$ python3 -q
>>> import numpy as np
>>> np.set_printoptions(precision=1, suppress=True, linewidth=160, floatmode="fixed")
>>> rnd = lambda a: np.round(a, 1) + 0
>>> J = np.load("layer16.npy")
>>> J
array([[9, 6, 8, 8, 5, 9],
       [6, 1, 9, 5, 8, 9],
       [3, 7, 9, 0, 2, 0],
       [0, 1, 6, 7, 2, 0],
       [4, 1, 4, 1, 2, 4],
       [7, 3, 2, 6, 6, 0]])
>>> rng = np.random.default_rng(35387)
>>> lab = rng.permutation(6)
>>> lab
array([5, 3, 0, 1, 4, 2])
>>> B = J[lab][:, lab]
>>> rnd(np.sort(np.abs(np.linalg.eigvals(B))))
array([ 2.5,  2.5,  7.1,  7.2,  7.2, 26.5])
>>> rnd(np.linalg.det(B)), rnd(np.linalg.det(J[lab]))
(np.float64(-63042.0), np.float64(63042.0))
>>> np.allclose(B, J)
False
>>> B = J[0, 0] * J[1:] - np.outer(J[1:, 0], J[0])
>>> B
array([[  0, -27,  33,  -3,  42,  27],
       [  0,  45,  57, -24,   3, -27],
       [  0,   9,  54,  63,  18,   0],
       [  0, -15,   4, -23,  -2,   0],
       [  0, -15, -38,  -2,  19, -63]])
>>> rnd(J[:, 0] / J[0, 0])
array([1.0, 0.7, 0.3, 0.0, 0.4, 0.8])
>>> np.flatnonzero(~B.round(6).any(axis=1))
array([], dtype=int64)
>>> np.linalg.matrix_rank(B), np.linalg.matrix_rank(J)
(np.int64(5), np.int64(6))
>>> x = np.array([0, 2, 2, 0, 1, -1])
>>> y = J @ x
>>> coef, lr = np.zeros(6), 1 / np.linalg.norm(J, 2) ** 2
>>> for i in range(40):
...     coef -= lr * J.T @ (J @ coef - y)
...     if i % 10 == 0: print(i, round(np.linalg.norm(J @ coef - y), 1))
... 
0 20.6
10 8.4
20 3.9
30 2.2
>>> rnd(np.linalg.cond(J))
np.float64(24.6)
>>> B = np.array([[2, 1], [0, 1], [1, 1], [2, 1], [1, 1], [2, 2]])
>>> J @ B
array([[65, 54],
       [57, 47],
       [17, 21],
       [22, 16],
       [24, 20],
       [34, 24]])
>>> np.einsum("ik,kj->ji", J, B)
array([[65, 57, 17, 22, 24, 34],
       [54, 47, 21, 16, 20, 24]])
>>> np.vstack([J, B.T]).shape
(8, 6)
>>> np.einsum("ik,kj->ij", J, B)
array([[65, 54],
       [57, 47],
       [17, 21],
       [22, 16],
       [24, 20],
       [34, 24]])
>>> B.T @ J.T
array([[65, 57, 17, 22, 24, 34],
       [54, 47, 21, 16, 20, 24]])
>>> np.linalg.matrix_rank(J @ B)
np.int64(2)
>>> np.einsum("ij,ij->i", J, J)
array([351, 288, 143,  90,  54, 134])
>>> np.einsum("ij->j", J)
array([29, 19, 38, 27, 25, 22])
>>> U, sigma, VT = np.linalg.svd(J, full_matrices=False)
>>> rnd(sigma / sigma[0])
array([1.0, 0.3, 0.3, 0.2, 0.1, 0.0])
>>> rnd(np.sqrt((sigma ** 2).sum())), rnd(np.linalg.norm(J))
(np.float64(32.6), np.float64(32.6))
>>> rnd(U.T @ J @ VT.T)
array([[29.4,  0.0,  0.0,  0.0,  0.0,  0.0],
       [ 0.0,  8.8,  0.0,  0.0,  0.0,  0.0],
       [ 0.0,  0.0,  7.6,  0.0,  0.0,  0.0],
       [ 0.0,  0.0,  0.0,  6.4,  0.0,  0.0],
       [ 0.0,  0.0,  0.0,  0.0,  4.2,  0.0],
       [ 0.0,  0.0,  0.0,  0.0,  0.0,  1.2]])
>>> rnd(VT @ VT.T)
array([[1.0, 0.0, 0.0, 0.0, 0.0, 0.0],
       [0.0, 1.0, 0.0, 0.0, 0.0, 0.0],
       [0.0, 0.0, 1.0, 0.0, 0.0, 0.0],
       [0.0, 0.0, 0.0, 1.0, 0.0, 0.0],
       [0.0, 0.0, 0.0, 0.0, 1.0, 0.0],
       [0.0, 0.0, 0.0, 0.0, 0.0, 1.0]])
>>> np.abs(U[:, 0]).round(6).argmax()
np.int64(0)
>>> rnd(sigma)
array([29.4,  8.8,  7.6,  6.4,  4.2,  1.2])
>>> np.allclose(U * sigma @ VT, J)
True
>>> rnd(np.abs(VT[0]))
array([0.4, 0.3, 0.5, 0.4, 0.4, 0.4])
>>> arr = np.array([[0.2, 0.6, -1.0],
...     [-0.2, -0.3, -6.0],
...     [-3.1, -1.1, -2.0],
...     [-0.9, 1.3, 8.0],
...     [0.6, 0.0, 24.0]])
>>> B = arr / np.linalg.norm(arr, axis=1)
Traceback (most recent call last):
  File "<python-input-41>", line 1, in <module>
    B = arr / np.linalg.norm(arr, axis=1)
        ~~~~^~~~~~~~~~~~~~~~~~~~~~~~~~~~~
ValueError: operands could not be broadcast together with shapes (5,3) (5,) 
>>> B = arr / np.linalg.norm(arr, axis=1, keepdims=True)
>>> cov = B @ B.T
>>> (cov - 2 * np.eye(5)).round(6).argmax(axis=1)
array([1, 0, 1, 4, 3])
>>> rnd(np.degrees(np.arccos(np.clip(cov[0, 3], -1, 1))))
np.float64(140.1)
>>> (np.abs(cov) > 0.9).astype(int)
array([[1, 0, 0, 0, 0],
       [0, 1, 0, 1, 1],
       [0, 0, 1, 0, 0],
       [0, 1, 0, 1, 1],
       [0, 1, 0, 1, 1]])
>>> np.argwhere(np.triu(np.abs(cov) > 0.95, 1))
array([[1, 3],
       [1, 4],
       [3, 4]])
>>> rnd(np.linalg.norm(B, axis=1))
array([1.0, 1.0, 1.0, 1.0, 1.0])
>>> rnd(cov[0])
array([ 1.0,  0.8,  0.2, -0.8, -0.8])
>>> rnd(cov)
array([[ 1.0,  0.8,  0.2, -0.8, -0.8],
       [ 0.8,  1.0,  0.6, -1.0, -1.0],
       [ 0.2,  0.6,  1.0, -0.5, -0.5],
       [-0.8, -1.0, -0.5,  1.0,  1.0],
       [-0.8, -1.0, -0.5,  1.0,  1.0]])
>>> rnd(np.kron(np.eye(2, dtype=int), cov))
array([[ 1.0,  0.8,  0.2, -0.8, -0.8,  0.0,  0.0,  0.0,  0.0,  0.0],
       [ 0.8,  1.0,  0.6, -1.0, -1.0,  0.0,  0.0,  0.0,  0.0,  0.0],
       [ 0.2,  0.6,  1.0, -0.5, -0.5,  0.0,  0.0,  0.0,  0.0,  0.0],
       [-0.8, -1.0, -0.5,  1.0,  1.0,  0.0,  0.0,  0.0,  0.0,  0.0],
       [-0.8, -1.0, -0.5,  1.0,  1.0,  0.0,  0.0,  0.0,  0.0,  0.0],
       [ 0.0,  0.0,  0.0,  0.0,  0.0,  1.0,  0.8,  0.2, -0.8, -0.8],
       [ 0.0,  0.0,  0.0,  0.0,  0.0,  0.8,  1.0,  0.6, -1.0, -1.0],
       [ 0.0,  0.0,  0.0,  0.0,  0.0,  0.2,  0.6,  1.0, -0.5, -0.5],
       [ 0.0,  0.0,  0.0,  0.0,  0.0, -0.8, -1.0, -0.5,  1.0,  1.0],
       [ 0.0,  0.0,  0.0,  0.0,  0.0, -0.8, -1.0, -0.5,  1.0,  1.0]])
>>> rnd(np.linalg.eigvals(cov))
array([4.0, 0.9, 0.2, 0.0, 0.0])
>>> rnd(np.linalg.det(cov[::-1]))
np.float64(0.0)
>>> rnd(np.einsum("ij,ji->", cov, cov))
np.float64(16.4)
>>> B = arr + rng.integers(-2, 3, (5, 1)) @ rng.integers(-2, 3, (1, 3))
>>> rnd(B)
array([[ 2.2, -3.4, -1.0],
       [-0.2, -0.3, -6.0],
       [-4.1,  0.9, -2.0],
       [ 0.1, -0.7,  8.0],
       [ 0.6,  0.0, 24.0]])
>>> rnd(np.abs(B - arr).sum(axis=1))
array([6.0, 0.0, 3.0, 3.0, 0.0])
>>> x = np.array([-6, -4, 9])
>>> y = arr @ x
>>> rnd(np.linalg.solve(arr.T @ arr, arr.T @ y))
array([-6.0, -4.0,  9.0])
>>> rnd(y)
array([-12.6, -51.6,   5.0,  72.2, 212.4])
>>> rnd(np.linalg.pinv(arr) @ arr)
array([[1.0, 0.0, 0.0],
       [0.0, 1.0, 0.0],
       [0.0, 0.0, 1.0]])
>>> y = y + 0.3 * rng.normal(size=5)
>>> rnd(y)
array([-12.8, -51.1,   4.9,  71.9, 212.4])
>>> coef, *_ = np.linalg.lstsq(arr, y)
>>> rnd(np.linalg.norm(y - arr @ coef))
np.float64(0.5)
>>> rnd(arr.T @ (y - arr @ coef))
array([0.0, 0.0, 0.0])
>>> K = np.load("arr.npy")
>>> K
array([[3.0, 0.0],
       [0.0, 3.0]])
>>> (J + J.T) / 2
array([[9.0, 6.0, 5.5, 4.0, 4.5, 8.0],
       [6.0, 1.0, 8.0, 3.0, 4.5, 6.0],
       [5.5, 8.0, 9.0, 3.0, 3.0, 1.0],
       [4.0, 3.0, 3.0, 7.0, 1.5, 3.0],
       [4.5, 4.5, 3.0, 1.5, 2.0, 5.0],
       [8.0, 6.0, 1.0, 3.0, 5.0, 0.0]])
>>> rnd(np.sort(np.abs(np.linalg.eigvals(J))))
array([ 2.5,  2.5,  7.1,  7.2,  7.2, 26.5])
>>> np.allclose(J @ J.T, J.T @ J)
False
>>> rnd(np.abs(np.linalg.eigvals(J)).max())
np.float64(26.5)
>>> assert J == J.T
Traceback (most recent call last):
  File "<python-input-74>", line 1, in <module>
    assert J == J.T
           ^^^^^^^^
ValueError: The truth value of an array with more than one element is ambiguous. Use a.any() or a.all()
>>> rnd(np.linalg.det(J))
np.float64(-63042.0)
>>> J @ J
array([[224, 156, 284, 217, 189, 155],
       [182, 140, 218, 150, 136,  95],
       [104,  90, 176,  61,  93,  98],
       [ 32,  52, 113,  56,  38,  17],
       [ 90,  68,  99,  70,  66,  53],
       [111,  71, 161, 119,  87, 114]])
>>> np.trace(J)
np.int64(28)
>>> E = np.loadtxt("test19.csv", delimiter=",")
>>> rnd(E)
array([[ 0.1,  0.1, -0.2, -0.1, -0.1],
       [ 0.1,  0.1, -0.2, -0.1, -0.1],
       [-0.2, -0.2,  0.7,  0.2,  0.2],
       [-0.1, -0.1,  0.2,  0.1,  0.1],
       [-0.1, -0.1,  0.2,  0.1,  0.1]])
>>> x = np.array([1, 2, -1, -2, 0])
>>> rnd(E @ x)
array([ 0.6,  0.6, -1.8, -0.6, -0.6])
>>> rnd(np.linalg.eigvalsh(2 * E - np.eye(5)))
array([-1.0, -1.0, -1.0, -1.0,  1.0])
>>> U, sigma, VT = np.linalg.svd(E)
>>> rnd(sigma)
array([1.0, 0.0, 0.0, 0.0, 0.0])
>>> np.argmax(sigma[:-1] / (sigma[1:] + 1e-6)) + 1
np.int64(1)
>>> B = U[:, :1] @ np.diag(sigma[:1]) @ VT[:1]
>>> np.linalg.matrix_rank(B)
np.int64(1)
>>> rnd(np.linalg.norm(E - B, 2)), rnd(sigma[1])
(np.float64(0.0), np.float64(0.0))
>>> np.linalg.matrix_rank(E, rtol=0.05)
np.int64(1)
>>> rnd(np.linalg.norm(E - B) / np.linalg.norm(E))
np.float64(0.0)
>>> [round(float(x), 1) for x in np.linalg.svd(E, compute_uv=False)[:3]]
[1.0, 0.0, 0.0]
>>> w, evecs = np.linalg.eigh(E)
>>> (w > 1e-8).sum(), (w < -1e-8).sum()
(np.int64(1), np.int64(0))
>>> rnd(np.abs(evecs[:, -1]))
array([0.3, 0.3, 0.8, 0.3, 0.3])
>>> rnd(w)
array([0.0, 0.0, 0.0, 0.0, 1.0])
>>> rnd(evecs @ np.diag(w) @ evecs.T)
array([[ 0.1,  0.1, -0.2, -0.1, -0.1],
       [ 0.1,  0.1, -0.2, -0.1, -0.1],
       [-0.2, -0.2,  0.7,  0.2,  0.2],
       [-0.1, -0.1,  0.2,  0.1,  0.1],
       [-0.1, -0.1,  0.2,  0.1,  0.1]])
>>> np.unique(w.round(6) + 0, return_counts=True)[1]
array([4, 1])
>>> w.sum(), np.trace(E)
(np.float64(1.0), np.float64(1.0))
>>> E[5]
Traceback (most recent call last):
  File "<python-input-99>", line 1, in <module>
    E[5]
    ~^^^
IndexError: index 5 is out of bounds for axis 0 with size 5
>>> rnd(E.mean(axis=0))
array([0.0, 0.0, 0.1, 0.0, 0.0])
>>> rnd(np.linalg.svd(E, compute_uv=False))
array([1.0, 0.0, 0.0, 0.0, 0.0])
>>> rnd(np.linalg.norm(E))
np.float64(1.0)
>>> rnd(np.diff(E, axis=0))
array([[ 0.0,  0.0,  0.0,  0.0,  0.0],
       [-0.3, -0.3,  0.9,  0.3,  0.3],
       [ 0.2,  0.2, -0.5, -0.2, -0.2],
       [ 0.0,  0.0,  0.0,  0.0,  0.0]])
>>> rnd(E.sum(axis=0))
array([-0.2, -0.2,  0.7,  0.2,  0.2])
>>> X = np.load("sample8.npy")
>>> X
array([[ 0.0, -1.0,  0.8,  0.1],
       [-0.1,  0.9, -0.8,  1.6],
       [ 0.6, -0.5,  0.1,  0.0]])
>>> B = X / np.sqrt((X ** 2).mean(axis=1, keepdims=True))
>>> np.linalg.matrix_rank(X - X.mean(axis=1, keepdims=True))
np.int64(3)
>>> np.linalg.matrix_rank(B) == np.linalg.matrix_rank(X)
np.True_
>>> rnd(np.linalg.norm(B, axis=1))
array([2.0, 2.0, 2.0])
>>> u, v = X[0], X[2]
>>> rnd(u @ u)
np.float64(1.6)
>>> pr = (u @ v) / (u @ u) * u
>>> rnd(v - pr)
array([ 0.6, -0.1, -0.2,  0.0])
>>> rnd(pr)
array([ 0.0, -0.4,  0.3,  0.0])
>>> rnd((v - pr) @ u)
np.float64(0.0)
>>> M = np.array([[0, 4, 3, -1], [-4, 0, -6, 2], [-3, 6, 0, 3], [1, -2, -3, 0]])
>>> M
array([[ 0,  4,  3, -1],
       [-4,  0, -6,  2],
       [-3,  6,  0,  3],
       [ 1, -2, -3,  0]])
>>> q, r_ = np.linalg.qr(M)
>>> q.shape, r_.shape
((4, 4), (4, 4))
>>> rnd(r_)
array([[-5.1,  3.9, -4.1,  3.3],
       [ 0.0, -6.4, -5.4, -0.1],
       [ 0.0,  0.0,  2.9, -0.7],
       [ 0.0,  0.0,  0.0, -1.5]])
>>> rnd(np.abs(np.diag(r_)))
array([5.1, 6.4, 2.9, 1.5])
>>> rnd(q)
array([[ 0.0, -0.6, -0.1,  0.8],
       [ 0.8,  0.5, -0.1,  0.4],
       [ 0.6, -0.6, -0.2, -0.5],
       [-0.2,  0.2, -1.0,  0.0]])
>>> np.allclose(r_.T @ r_, M.T @ M)
True
>>> rnd(q.T @ q)
array([[1.0, 0.0, 0.0, 0.0],
       [0.0, 1.0, 0.0, 0.0],
       [0.0, 0.0, 1.0, 0.0],
       [0.0, 0.0, 0.0, 1.0]])
>>> rnd(np.trace(q @ q.T))
np.float64(4.0)
>>> rnd(abs(r_[0, 0])), rnd(np.linalg.norm(M[:, 0]))
(np.float64(5.1), np.float64(5.1))
